$ python -q
>>> import numpy as np
>>> np.set_printoptions(suppress=True, linewidth=200)
>>> tidy = lambda a: np.round(a, 2) + 0
>>> A = np.load("m.npy")
>>> tidy(A)
array([[ 0.  ,  0.03,  0.03, -0.03, -0.01,  0.01, -0.04, -0.02],
       [ 0.03,  0.17,  0.19, -0.17, -0.04,  0.06, -0.23, -0.12],
       [ 0.03,  0.19,  0.22, -0.19, -0.04,  0.07, -0.27, -0.13],
       [-0.03, -0.17, -0.19,  0.17,  0.04, -0.06,  0.23,  0.12],
       [-0.01, -0.04, -0.04,  0.04,  0.01, -0.01,  0.05,  0.03],
       [ 0.01,  0.06,  0.07, -0.06, -0.01,  0.02, -0.09, -0.04],
       [-0.04, -0.23, -0.27,  0.23,  0.05, -0.09,  0.32,  0.16],
       [-0.02, -0.12, -0.13,  0.12,  0.03, -0.04,  0.16,  0.08]])
>>> np.argsort(-np.linalg.norm(A, axis=0).round(6), kind="stable")[:3]
array([6, 2, 1])
>>> [round(float(x), 2) for x in np.linalg.svd(A, compute_uv=False)[:3]]
[1.0, 0.0, 0.0]
>>> np.linalg.matrix_rank(A, rtol=0.1)
np.int64(1)
>>> np.linalg.cond(A) > 100
np.True_
>>> w, V = np.linalg.eigh(A)
>>> x = np.array([2, 1, 5, 5, 5, 6, 7, 9])
>>> tidy(V * np.maximum(w, 0) @ V.T)
array([[ 0.  ,  0.03,  0.03, -0.03, -0.01,  0.01, -0.04, -0.02],
       [ 0.03,  0.17,  0.19, -0.17, -0.04,  0.06, -0.23, -0.12],
       [ 0.03,  0.19,  0.22, -0.19, -0.04,  0.07, -0.27, -0.13],
       [-0.03, -0.17, -0.19,  0.17,  0.04, -0.06,  0.23,  0.12],
       [-0.01, -0.04, -0.04,  0.04,  0.01, -0.01,  0.05,  0.03],
       [ 0.01,  0.06,  0.07, -0.06, -0.01,  0.02, -0.09, -0.04],
       [-0.04, -0.23, -0.27,  0.23,  0.05, -0.09,  0.32,  0.16],
       [-0.02, -0.12, -0.13,  0.12,  0.03, -0.04,  0.16,  0.08]])
>>> r = np.linalg.matrix_rank(A)
>>> r
np.int64(1)
>>> ns = np.linalg.svd(A)[2][r:].T
>>> tidy(ns @ ns.T)
array([[ 1.  , -0.03, -0.03,  0.03,  0.01, -0.01,  0.04,  0.02],
       [-0.03,  0.83, -0.19,  0.17,  0.04, -0.06,  0.23,  0.12],
       [-0.03, -0.19,  0.78,  0.19,  0.04, -0.07,  0.27,  0.13],
       [ 0.03,  0.17,  0.19,  0.83, -0.04,  0.06, -0.23, -0.12],
       [ 0.01,  0.04,  0.04, -0.04,  0.99,  0.01, -0.05, -0.03],
       [-0.01, -0.06, -0.07,  0.06,  0.01,  0.98,  0.09,  0.04],
       [ 0.04,  0.23,  0.27, -0.23, -0.05,  0.09,  0.68, -0.16],
       [ 0.02,  0.12,  0.13, -0.12, -0.03,  0.04, -0.16,  0.92]])
>>> [int(np.linalg.matrix_rank(np.delete(A, i, axis=0))) for i in range(8)]
[1, 1, 1, 1, 1, 1, 1, 1]
>>> [int(np.linalg.matrix_rank(A[:i])) for i in range(1, len(A) + 1)]
[1, 1, 1, 1, 1, 1, 1, 1]
>>> [int(np.linalg.matrix_rank(A[:, :j + 1])) for j in range(8)]
[1, 1, 1, 1, 1, 1, 1, 1]
>>> np.allclose(A @ ns, 0)
True
>>> rng = np.random.default_rng(36994)
>>> M2 = A + rng.integers(-2, 3, (8, 1)) @ rng.integers(-2, 3, (1, 8))
>>> tidy(M2)
array([[-1.  ,  0.03,  2.03, -2.03, -0.01,  2.01, -2.04,  0.98],
       [ 1.03,  0.17, -1.81,  1.83, -0.04, -1.94,  1.77, -1.12],
       [ 1.03,  0.19, -1.78,  1.81, -0.04, -1.93,  1.73, -1.13],
       [-2.03, -0.17,  3.81, -3.83,  0.04,  3.94, -3.77,  2.12],
       [-1.01, -0.04,  1.96, -1.96,  0.01,  1.99, -1.95,  1.03],
       [-1.99,  0.06,  4.07, -4.06, -0.01,  4.02, -4.09,  1.96],
       [ 0.96, -0.23, -2.27,  2.23,  0.05, -2.09,  2.32, -0.84],
       [-2.02, -0.12,  3.87, -3.88,  0.03,  3.96, -3.84,  2.08]])
>>> tidy(M2 - A)
array([[-1.,  0.,  2., -2.,  0.,  2., -2.,  1.],
       [ 1.,  0., -2.,  2.,  0., -2.,  2., -1.],
       [ 1.,  0., -2.,  2.,  0., -2.,  2., -1.],
       [-2.,  0.,  4., -4.,  0.,  4., -4.,  2.],
       [-1.,  0.,  2., -2.,  0.,  2., -2.,  1.],
       [-2.,  0.,  4., -4.,  0.,  4., -4.,  2.],
       [ 1.,  0., -2.,  2.,  0., -2.,  2., -1.],
       [-2.,  0.,  4., -4.,  0.,  4., -4.,  2.]])
>>> tidy(np.linalg.svd(M2 - A, compute_uv=False))
array([17.49,  0.  ,  0.  ,  0.  ,  0.  ,  0.  ,  0.  ,  0.  ])
>>> left, sig, vt = np.linalg.svd(M2)
>>> V = vt[:(sig > 1e-8).sum()]
>>> x = M2[2] + 3 * M2[7] + rng.integers(2) * np.eye(8)[0]
>>> tidy(x)
array([-4.02, -0.16,  9.82, -9.84,  0.04,  9.94, -9.79,  5.11])
>>> np.linalg.matrix_rank(np.vstack([M2, x]))
np.int64(3)
>>> tidy(np.diag(V.T @ V))
array([0.15, 0.31, 0.27, 0.24, 0.02, 0.27, 0.34, 0.42])
>>> tidy(np.linalg.norm(x - V.T @ V @ x))
np.float64(0.92)
>>> mat = np.loadtxt("dump.csv", delimiter=",")
>>> mat
array([[-4.,  2., -4., -3.],
       [-5., -3., -1.,  0.],
       [ 2.,  0.,  1., -5.],
       [ 2., -4.,  5.,  1.],
       [11., 11., -1., -3.]])
>>> tidy(np.linalg.norm(mat, "nuc"))
np.float64(32.24)
>>> np.linalg.norm(mat, axis=1).argmax()
np.int64(4)
>>> tidy(np.linalg.norm(mat) ** 2 / np.linalg.norm(mat, 2) ** 2)
np.float64(1.4)
>>> tidy(np.linalg.norm(mat[1], 1)), tidy(np.linalg.norm(mat[1], np.inf))
(np.float64(9.0), np.float64(5.0))
>>> M2 = mat[0, 0] * mat[1:] - np.outer(mat[1:, 0], mat[0])
>>> M2
array([[  0.,  22., -16., -15.],
       [  0.,  -4.,   4.,  26.],
       [  0.,  12., -12.,   2.],
       [  0., -66.,  48.,  45.]])
>>> mat[:, 0] / mat[0, 0]
array([ 1.  ,  1.25, -0.5 , -0.5 , -2.75])
>>> r0, r1 = mat[4], mat[1]
>>> r0 @ r0
np.float64(252.0)
>>> r0 @ r1
np.float64(-87.0)
>>> pr = (r0 @ r1) / (r0 @ r0) * r0
>>> tidy(r1 - pr)
array([-1.2 ,  0.8 , -1.35, -1.04])
>>> tidy(pr)
array([-3.8 , -3.8 ,  0.35,  1.04])
>>> tidy((r1 - pr) @ r0)
np.float64(0.0)
>>> M2 = np.array([[-2, 1, 2], [-1, 2, -1], [-2, -2, -1], [-1, 2, 0]])
>>> np.linalg.matrix_rank(mat @ M2)
np.int64(3)
>>> np.einsum("ij,ij->i", mat, mat)
array([ 45.,  35.,  30.,  46., 252.])
>>> O, Rm = np.linalg.qr(mat)
>>> tidy(Rm)
array([[13.04,  9.2 ,  1.69, -2.22],
       [ 0.  ,  8.08, -6.38, -2.79],
       [ 0.  ,  0.  ,  0.7 ,  1.39],
       [ 0.  ,  0.  ,  0.  ,  5.42]])
>>> tidy(O)
array([[-0.31,  0.6 ,  0.46, -0.49],
       [-0.38,  0.07,  0.09, -0.15],
       [ 0.15, -0.17, -0.53, -0.81],
       [ 0.15, -0.67,  0.67, -0.27],
       [ 0.84,  0.4 ,  0.19, -0.05]])
>>> O.shape, Rm.shape
((5, 4), (4, 4))
>>> W0 = np.loadtxt("run4.csv", delimiter=",")
>>> tidy(W0)
array([[0.4 , 0.2 , 0.  , 0.2 , 0.2 , 0.  , 0.  ],
       [0.  , 0.5 , 0.  , 0.  , 0.5 , 0.  , 0.  ],
       [0.  , 0.  , 0.5 , 0.  , 0.  , 0.5 , 0.  ],
       [0.  , 0.33, 0.  , 0.33, 0.33, 0.  , 0.  ],
       [0.  , 0.25, 0.25, 0.  , 0.25, 0.25, 0.  ],
       [0.5 , 0.  , 0.  , 0.  , 0.  , 0.5 , 0.  ],
       [0.17, 0.17, 0.17, 0.  , 0.17, 0.17, 0.17]])
>>> left, sig, vt = np.linalg.svd(W0)
>>> V = vt[:(sig > 1e-8).sum()]
>>> x = W0[5] + -1 * W0[3] + rng.integers(2) * np.eye(7)[4]
>>> tidy(x)
array([ 0.5 , -0.33,  0.  , -0.33, -0.33,  0.5 ,  0.  ])
>>> tidy(np.linalg.norm(x - V.T @ V @ x))
np.float64(0.0)
>>> np.allclose(V.T @ V @ x, x)
True
>>> np.linalg.lstsq(W0[:-1].T, W0[-1])[2]
np.int32(5)
>>> try:
...     np.linalg.inv(W0)
... except np.linalg.LinAlgError as e:
...     print(repr(e))
... 
LinAlgError('Singular matrix')
>>> np.allclose(W0[:-1].T @ np.linalg.lstsq(W0[:-1].T, W0[-1])[0], W0[-1])
False
>>> left, sig, vt = np.linalg.svd(W0)
>>> np.argmax(sig[:-1] / (sig[1:] + 1e-6)) + 1
np.int64(6)
>>> M2 = left[:, :6] @ np.diag(sig[:6]) @ vt[:6]
>>> tidy(M2)
array([[0.4 , 0.2 , 0.  , 0.2 , 0.2 , 0.  , 0.  ],
       [0.  , 0.5 , 0.  , 0.  , 0.5 , 0.  , 0.  ],
       [0.  , 0.  , 0.5 , 0.  , 0.  , 0.5 , 0.  ],
       [0.  , 0.33, 0.  , 0.33, 0.33, 0.  , 0.  ],
       [0.  , 0.25, 0.25, 0.  , 0.25, 0.25, 0.  ],
       [0.5 , 0.  , 0.  , 0.  , 0.  , 0.5 , 0.  ],
       [0.17, 0.17, 0.17, 0.  , 0.17, 0.17, 0.17]])
>>> tidy(np.abs(W0 - M2).max())
np.float64(0.0)
>>> np.linalg.matrix_rank(M2)
np.int64(6)
>>> tidy(np.linalg.matrix_power(W0, 2))
array([[0.16, 0.3 , 0.05, 0.15, 0.3 , 0.05, 0.  ],
       [0.  , 0.38, 0.12, 0.  , 0.38, 0.12, 0.  ],
       [0.25, 0.  , 0.25, 0.  , 0.  , 0.5 , 0.  ],
       [0.  , 0.36, 0.08, 0.11, 0.36, 0.08, 0.  ],
       [0.12, 0.19, 0.19, 0.  , 0.19, 0.31, 0.  ],
       [0.45, 0.1 , 0.  , 0.1 , 0.1 , 0.25, 0.  ],
       [0.18, 0.19, 0.15, 0.03, 0.19, 0.24, 0.03]])
>>> tidy(np.linalg.matrix_power(W0, 100))
array([[0.18, 0.22, 0.11, 0.05, 0.22, 0.22, 0.  ],
       [0.18, 0.22, 0.11, 0.05, 0.22, 0.22, 0.  ],
       [0.18, 0.22, 0.11, 0.05, 0.22, 0.22, 0.  ],
       [0.18, 0.22, 0.11, 0.05, 0.22, 0.22, 0.  ],
       [0.18, 0.22, 0.11, 0.05, 0.22, 0.22, 0.  ],
       [0.18, 0.22, 0.11, 0.05, 0.22, 0.22, 0.  ],
       [0.18, 0.22, 0.11, 0.05, 0.22, 0.22, 0.  ]])
>>> tidy(W0.sum(axis=1))
array([1., 1., 1., 1., 1., 1., 1.])
>>> tidy(np.sort(np.abs(np.linalg.eigvals(W0)))[::-1])
array([1.  , 0.64, 0.64, 0.25, 0.25, 0.17, 0.  ])
>>> pr = np.eye(7)[4]
>>> for _ in range(4):
...     pr = pr @ W0
...     print(pr.round(2))
... 
[0.   0.25 0.25 0.   0.25 0.25 0.  ]
[0.12 0.19 0.19 0.   0.19 0.31 0.  ]
[0.21 0.17 0.14 0.02 0.17 0.3  0.  ]
[0.23 0.17 0.11 0.05 0.17 0.26 0.  ]
>>> X = np.load("out19.npy")
>>> X
array([[ 1,  3,  3,  1,  0,  0,  1,  1,  1,  3,  2],
       [ 3,  1,  2,  1,  3,  0,  3,  1,  2,  0,  2],
       [ 3,  1,  2,  0,  3,  1,  3,  3,  0,  0,  3],
       [ 0,  0,  0,  3,  3,  3,  0,  3,  3,  2,  2],
       [ 0,  3,  3,  1,  1,  3,  1,  1,  0,  1,  0],
       [ 3,  0,  1,  3,  3,  0,  2,  2,  2,  3,  0],
       [ 0,  1,  1,  0,  2,  3,  2,  1,  1,  1,  1],
       [ 2,  1,  2,  3,  0,  0,  0,  1,  2,  1,  0],
       [ 3,  1,  2,  1,  2,  1,  2,  1,  1,  0,  2],
       [ 2,  0,  1,  0,  0,  0,  3,  2,  2,  2,  0],
       [13,  7, 11,  5, 12,  0, 13,  5,  9,  3, 10]])
>>> r = np.linalg.matrix_rank(X)
>>> r
np.int64(10)
>>> ns = np.linalg.svd(X)[2][r:].T
>>> np.allclose(X @ ns, 0)
True
>>> [int(np.linalg.matrix_rank(X[:, :j + 1])) for j in range(11)]
[1, 2, 3, 4, 5, 6, 7, 8, 9, 10, 10]
>>> tidy(ns @ ns.T)
array([[ 0.  ,  0.01, -0.01,  0.01,  0.  ,  0.  ,  0.01,  0.  ,  0.  ,  0.  ,  0.  ],
       [ 0.01,  0.24, -0.31,  0.18, -0.11,  0.  ,  0.18,  0.  , -0.07, -0.06,  0.04],
       [-0.01, -0.31,  0.4 , -0.24,  0.14,  0.  , -0.23,  0.  ,  0.09,  0.08, -0.05],
       [ 0.01,  0.18, -0.24,  0.14, -0.08,  0.  ,  0.14,  0.  , -0.05, -0.05,  0.03],
       [ 0.  , -0.11,  0.14, -0.08,  0.05,  0.  , -0.08,  0.  ,  0.03,  0.03, -0.02],
       [ 0.  ,  0.  ,  0.  ,  0.  ,  0.  ,  0.  ,  0.  ,  0.  ,  0.  ,  0.  ,  0.  ],
       [ 0.01,  0.18, -0.23,  0.14, -0.08,  0.  ,  0.14,  0.  , -0.05, -0.04,  0.03],
       [ 0.  ,  0.  ,  0.  ,  0.  ,  0.  ,  0.  ,  0.  ,  0.  ,  0.  ,  0.  ,  0.  ],
       [ 0.  , -0.07,  0.09, -0.05,  0.03,  0.  , -0.05,  0.  ,  0.02,  0.02, -0.01],
       [ 0.  , -0.06,  0.08, -0.05,  0.03,  0.  , -0.04,  0.  ,  0.02,  0.01, -0.01],
       [ 0.  ,  0.04, -0.05,  0.03, -0.02,  0.  ,  0.03,  0.  , -0.01, -0.01,  0.01]])
>>> [int(np.linalg.matrix_rank(np.delete(X, i, axis=0))) for i in range(11)]
[10, 10, 9, 9, 9, 9, 9, 9, 9, 9, 10]
>>> tidy(X @ ns)
array([[0.],
       [0.],
       [0.],
       [0.],
       [0.],
       [0.],
       [0.],
       [0.],
       [0.],
       [0.],
       [0.]])
>>> tidy(ns[:, 0] / ns[np.abs(ns[:, 0]).round(6).argmax(), 0])
array([-0.03, -0.77,  1.  , -0.6 ,  0.35, -0.01, -0.59,  0.  ,  0.22,  0.19, -0.13])
>>> np.linalg.matrix_rank(X.T @ X), np.linalg.matrix_rank(X @ X.T)
(np.int64(10), np.int64(10))
